$ python -q
>>> import numpy as np
>>> from numpy import linalg as LA
>>> np.set_printoptions(precision=4, suppress=True, linewidth=120)
>>> F = np.loadtxt("test13.csv", delimiter=",")
>>> F
array([[ 0.7969,  0.9414,  0.7932,  0.4542,  0.7014, -0.9554, -0.5717, -0.6469,  0.598 ,  0.7114,  0.7211,  0.1877],
       [ 0.9425, -0.6351, -0.7064, -0.8787, -0.3452,  0.9998, -0.881 ,  0.6751, -0.9874, -0.9051, -0.9874,  0.9661],
       [-0.6291, -0.9963, -0.1586, -0.3969,  0.1096,  0.9958,  0.6584,  0.4542, -0.9972, -0.6411, -0.3004, -0.8591],
       [-0.9897, -0.9674, -0.821 ,  0.05  , -0.8178,  0.1096,  0.9391,  0.598 ,  0.5441, -0.4382,  0.05  , -0.8741],
       [-1.    , -1.    , -0.9329,  0.3004, -0.9316,  0.5649,  0.9993,  0.8243, -0.3714, -0.6291,  0.6858, -0.9992],
       [ 0.9998,  0.9976,  0.5649, -0.7306,  0.7163,  0.9527, -0.9979, -0.3452, -0.7114, -0.2729, -0.9587,  0.9991],
       [ 0.6351,  0.8005,  0.1974,  0.02  ,  0.1586, -0.4854, -0.5227, -0.1974,  0.508 ,  0.1877, -0.0699,  0.585 ],
       [ 0.8426,  0.9667,  0.6858,  0.3452,  0.5784, -0.9436, -0.6858, -0.5784,  0.7699,  0.6351,  0.5154,  0.5581],
       [-0.7739, -0.8426,  0.5915,  0.5005,  0.493 , -0.6351,  0.7699, -0.3095, -0.6584,  0.4699,  0.8717, -0.9508],
       [ 0.9933,  0.7616,  0.1974, -0.7064,  0.4699,  0.9905, -0.9661,  0.05  , -0.9508, -0.5441, -0.9246,  0.9767],
       [-0.9999, -0.8896, -0.7443,  0.8275, -0.8854, -0.9994,  0.9967,  0.2355,  0.9987,  0.5649,  0.9626, -0.9949],
       [-0.8367,  0.7739, -0.9611, -0.3364, -0.9595, -0.6469,  0.2165,  0.6858,  0.9981, -0.585 , -0.8717,  0.8937],
       [-0.7259,  0.9498,  0.8076,  0.8787,  0.5154, -0.9999,  0.6351, -0.7739,  0.9945,  0.9329,  0.9849, -0.8717],
       [-0.9901, -0.9984, -0.7259, -0.1194, -0.6527,  0.9366,  0.9611,  0.6527, -0.8977, -0.6231,  0.05  , -0.9674],
       [-0.2543, -0.8643, -0.2355, -0.2821, -0.0898,  0.9154,  0.2449,  0.3004, -0.8741, -0.4301, -0.3627, -0.3095],
       [-0.8306, -0.5154,  0.7932,  0.7487,  0.6469, -0.9797,  0.8243, -0.585 ,  0.0898,  0.7818,  0.9699, -0.9753],
       [-1.    , -1.    , -0.9793,  0.7306, -0.9874, -0.9587,  1.    ,  0.8538,  0.978 , -0.3364,  0.9414, -0.9999],
       [ 0.4462,  0.04  , -0.1586, -0.2729, -0.0599,  0.6858, -0.3627,  0.1391, -0.3799, -0.2729, -0.493 ,  0.493 ],
       [-0.8455,  0.226 ,  0.0798,  0.5441, -0.1586, -0.9757,  0.6963, -0.2165,  0.9232,  0.5227,  0.7818, -0.7398],
       [-0.2165,  0.1489,  0.1586,  0.207 ,  0.0798, -0.6044,  0.1781, -0.1391,  0.354 ,  0.2355,  0.3714, -0.2821],
       [ 0.1877,  0.7818, -0.1194,  0.0699, -0.1877, -0.7211, -0.2636, -0.0699,  0.8426,  0.1489, -0.0699,  0.5154],
       [ 0.991 ,  0.8275, -0.2355, -0.7699,  0.0997,  0.9917, -0.968 ,  0.2543, -0.8511, -0.6751, -0.9654,  0.9895],
       [-0.9846, -0.7699, -0.1974,  0.6044, -0.4136, -0.9661,  0.9402,  0.    ,  0.8764,  0.4219,  0.8643, -0.9571],
       [-0.508 ,  0.5581,  0.7779,  0.7306,  0.6044, -0.9932,  0.537 , -0.6411,  0.7658,  0.8144,  0.9498, -0.8692],
       [ 0.9833,  0.917 , -0.5915, -0.7818, -0.3452,  0.9805, -0.964 ,  0.3969, -0.226 , -0.7211, -0.9785,  0.9946],
       [-0.9912, -0.4621, -0.9871, -0.3275, -0.9858, -0.354 ,  0.8538,  0.8426,  0.9973, -0.7487, -0.8511,  0.4301],
       [-0.9633, -0.9938, -0.821 , -0.3714, -0.7398,  0.971 ,  0.8787,  0.7114, -0.8306, -0.7398, -0.5299, -0.8041],
       [-0.9992, -0.9626,  0.3452,  0.8896, -0.0997, -0.9985,  0.9951, -0.3275,  0.8937,  0.8041,  0.9936, -0.9991],
       [ 0.9562,  0.994 , -0.3799, -0.3969, -0.3452, -0.3969, -0.9379,  0.    ,  0.9595, -0.1391, -0.8565,  0.9906],
       [-0.1293, -0.0898,  0.6411,  0.4219,  0.5511, -0.7487,  0.2913, -0.4136, -0.2821,  0.5154,  0.7699, -0.7259],
       [ 0.9654,  0.9341,  0.8076,  0.1096,  0.7857, -0.4621, -0.8565, -0.5915, -0.3885,  0.508 ,  0.2636,  0.6805],
       [ 0.9154,  0.4462,  0.9329,  0.3452,  0.9201, -0.2913, -0.598 , -0.7014, -0.9402,  0.6527,  0.7818, -0.4219],
       [ 0.4136, -0.0699,  0.5649,  0.1489,  0.5441, -0.02  , -0.1293, -0.3004, -0.6805,  0.2729,  0.4301, -0.3452],
       [-0.9996, -0.9488, -0.7779,  0.6751, -0.8692, -0.9895,  0.9931,  0.3885,  0.9881,  0.2543,  0.8832, -0.9888],
       [-0.9998, -0.9944, -0.1974,  0.8397, -0.5154, -0.9925,  0.998 ,  0.05  ,  0.8275,  0.598 ,  0.9866, -0.9995],
       [ 0.9517,  0.5227,  0.3452, -0.4301,  0.4854,  0.9138, -0.8483, -0.0898, -0.881 , -0.2449, -0.6527,  0.8275],
       [-1.    , -1.    , -0.8565,  0.6169, -0.8854, -0.3095,  0.9998,  0.7259, -0.3095, -0.3095,  0.9379, -0.9999],
       [-0.8426, -0.598 ,  0.3452,  0.5154,  0.1781, -0.8741,  0.7699, -0.2355,  0.2636,  0.4699,  0.8337, -0.9051],
       [-0.1877,  0.8306,  0.537 ,  0.5717,  0.3185, -0.9863,  0.1684, -0.5005,  0.9104,  0.6911,  0.811 , -0.4053],
       [-0.9999, -0.9908, -0.8668,  0.6469, -0.917 , -0.9743,  0.9973,  0.5581,  0.978 ,  0.05  ,  0.8741, -0.9955],
       [-0.4136,  0.7487,  0.1586,  0.4382, -0.05  , -0.968 ,  0.2449, -0.2821,  0.9341,  0.508 ,  0.6169, -0.2165],
       [-0.9952, -0.9995, -0.9849, -0.7259, -0.9661,  0.9988,  0.9536,  0.9366, -0.8455, -0.9536, -0.9354, -0.7163],
       [-0.8875, -0.7969,  0.8854,  0.811 ,  0.7857, -0.9812,  0.8977, -0.664 , -0.4542,  0.8367,  0.9876, -0.9932],
       [ 1.    ,  0.9997,  0.04  , -0.8957,  0.4136,  0.9908, -0.9997, -0.0599, -0.3364, -0.6469, -0.9964,  1.    ],
       [-0.9946, -0.8178, -0.3095,  0.6805, -0.5441, -0.9866,  0.9699,  0.03  ,  0.9478,  0.4777,  0.9087, -0.9767],
       [ 0.9246, -0.354 , -0.664 , -0.8306, -0.3452,  0.999 , -0.8617,  0.6044, -0.9571, -0.8565, -0.978 ,  0.9603],
       [-1.    , -0.9993, -0.508 ,  0.8005, -0.6963, -0.968 ,  0.9992,  0.3275,  0.6044,  0.3627,  0.9816, -0.9998],
       [-0.9846, -0.9981, -0.9275, -0.5299, -0.8741,  0.9925,  0.9232,  0.8367, -0.8643, -0.8643, -0.7574, -0.8041],
       [ 0.1096, -0.7443,  0.8854,  0.4777,  0.8591, -0.2636,  0.3714, -0.5717, -0.9611,  0.598 ,  0.8977, -0.9302],
       [ 0.811 ,  0.9949,  0.4777,  0.3969,  0.2636, -0.9915, -0.7398, -0.5581,  0.9866,  0.6805,  0.4136,  0.821 ]])
>>> proj = F @ LA.solve(F.T @ F, F.T)
>>> np.round(LA.eigvalsh(proj), 4) + 0
array([0., 0., 0., 0., 0., 0., 0., 0., 0., 0., 0., 0., 0., 0., 0., 0., 0., 0., 0., 0., 0., 0., 0., 0., 0., 0., 0., 0.,
       0., 0., 0., 0., 0., 0., 0., 0., 0., 0., 1., 1., 1., 1., 1., 1., 1., 1., 1., 1., 1., 1.])
